$ ipython --no-banner

In [1]: import numpy as np

In [2]: np.set_printoptions(precision=1, suppress=True, linewidth=100, sign=" ")

In [3]: rd = lambda a: np.round(a, 1) + 0

In [4]: arr = np.loadtxt("run16.csv", delimiter=",")

In [5]: print(arr)
[[-2.  2.]
 [ 0. -2.]]

In [6]: # triangular, det is the product of the diagonal

In [7]: P = np.triu(np.array([[1, -1], [-3, -5]]), 1) + np.eye(2)

In [8]: M2 = P @ arr @ np.linalg.inv(P)

In [9]: print(M2)
[[-2.  2.]
 [ 0. -2.]]

In [10]: print(rd(np.linalg.det(M2)))
4.0

In [11]: print(np.poly(M2))
[ 1.  4.  4.]

In [12]: print(rd(np.linalg.det(M2.T)))
4.0

In [13]: print(np.einsum("ij,ji->", M2, M2))
8.0

In [14]: print(rd(np.linalg.eigvals(M2).sum().real))
-4.0

In [15]: print(np.einsum("ii->", M2))
-4.0

In [16]: blk = np.stack([arr, 4 * arr, arr[::-1]])

In [17]: print(np.linalg.matrix_rank(blk.reshape(3, -1)))
2

In [18]: print(rd(np.linalg.norm(blk, axis=(1, 2))))
[  3.5  13.9   3.5]

In [19]: print(rd(np.linalg.matrix_power(arr - np.diag(np.diag(arr)), 2)))
[[ 0.  0.]
 [ 0.  0.]]

In [20]: print(np.prod(np.diag(arr)), rd(np.linalg.det(arr)))
4.0 4.0

In [21]: print([int(np.linalg.matrix_rank(np.linalg.matrix_power(arr, p))) for p in range(1, 3)])
[2, 2]

In [22]: print(arr @ arr)
[[ 4. -8.]
 [ 0.  4.]]

In [23]: M2 = np.array([[0, -2], [2, 0]])

In [24]: basis = np.kron(M2, arr)

In [25]: print(np.linalg.matrix_rank(basis))
4

In [26]: print(basis)
[[-0.  0.  4. -4.]
 [ 0. -0. -0.  4.]
 [-4.  4. -0.  0.]
 [ 0. -4.  0. -0.]]

In [27]: M2 = np.array([[2, 3], [3, -3]])

In [28]: basis = np.array([[1, 0], [0, 1]])

In [29]: feats = np.kron(M2, basis)

In [30]: print(feats)
[[ 2  0  3  0]
 [ 0  2  0  3]
 [ 3  0 -3  0]
 [ 0  3  0 -3]]

In [31]: # symmetric

In [32]: P = np.triu(np.array([[0, 2, 0, -1], [2, 0, 2, -1], [2, -2, -2, -2], [0, -2, 0, 0]]), 1) + np.eye(4)

In [33]: M2 = P @ feats @ np.linalg.inv(P)

In [34]: print(P @ feats - feats @ P)
[[  0.  -3.   0.  17.]
 [  6.  -3. -10.   5.]
 [  0. -12.   0.   3.]
 [  0.   0.  -6.   3.]]

In [35]: print(M2)
[[  2.  -3.   9.  26.]
 [  6. -13.  20.  39.]
 [  3. -12.  21.  39.]
 [  0.   3.  -6. -12.]]

In [36]: print(rd(np.poly(M2)))
[  1.   2. -29. -30. 225.]

In [37]: A = np.load("block6.npy")

In [38]: print(A)
[[ 0  1  0  0  0  0]
 [ 4  3  0  0  0  0]
 [ 1  0  0  0  0  0]
 [ 0  0  0  1  0  0]
 [ 0  0  4  3  0  0]
 [ 0  0  1  0  0  0]
 [ 0  0  0  0  0  1]
 [ 0  0  0  0  4  3]
 [ 0  0  0  0  1  0]]

In [39]: M2 = A / np.sqrt((A ** 2).mean(axis=1, keepdims=True))

In [40]: print(np.linalg.matrix_rank(M2) == np.linalg.matrix_rank(A))
True

In [41]: print(rd(np.linalg.norm(M2, axis=1)))
[ 2.4  2.4  2.4  2.4  2.4  2.4  2.4  2.4  2.4]

In [42]: print(rd(M2[2]))
[ 2.4  0.   0.   0.   0.   0. ]

In [43]: print(np.linalg.matrix_rank(A - A.mean(axis=1, keepdims=True)))
5

In [44]: K = np.load("layer2.npy")

In [45]: print(K)
[[ 1  0  0  0]
 [ 3  3  0  0]
 [ 0  0  1  0]
 [ 0  0  3  3]]

In [46]: M2 = K / np.sqrt((K ** 2).mean(axis=1, keepdims=True))

In [47]: print(rd(K - K.mean(axis=1, keepdims=True)))
[[ 0.8 -0.2 -0.2 -0.2]
 [ 1.5  1.5 -1.5 -1.5]
 [-0.2 -0.2  0.8 -0.2]
 [-1.5 -1.5  1.5  1.5]]

In [48]: print(M2[0])
[ 2.  0.  0.  0.]

In [49]: vals, evecs = np.linalg.eig(arr)

In [50]: print(rd(np.sort(np.linalg.eigvals(np.linalg.inv(arr)))))
[-0.5 -0.5]

In [51]: print(rd(np.sort(np.linalg.eigvals(arr @ arr))))
[ 4.  4.]

In [52]: print(rd(np.sort(np.linalg.eigvals(arr.T))))
[-2. -2.]

In [53]: print(arr @ evecs[:, 0] - vals[0] * evecs[:, 0])
[ 0.  0.]
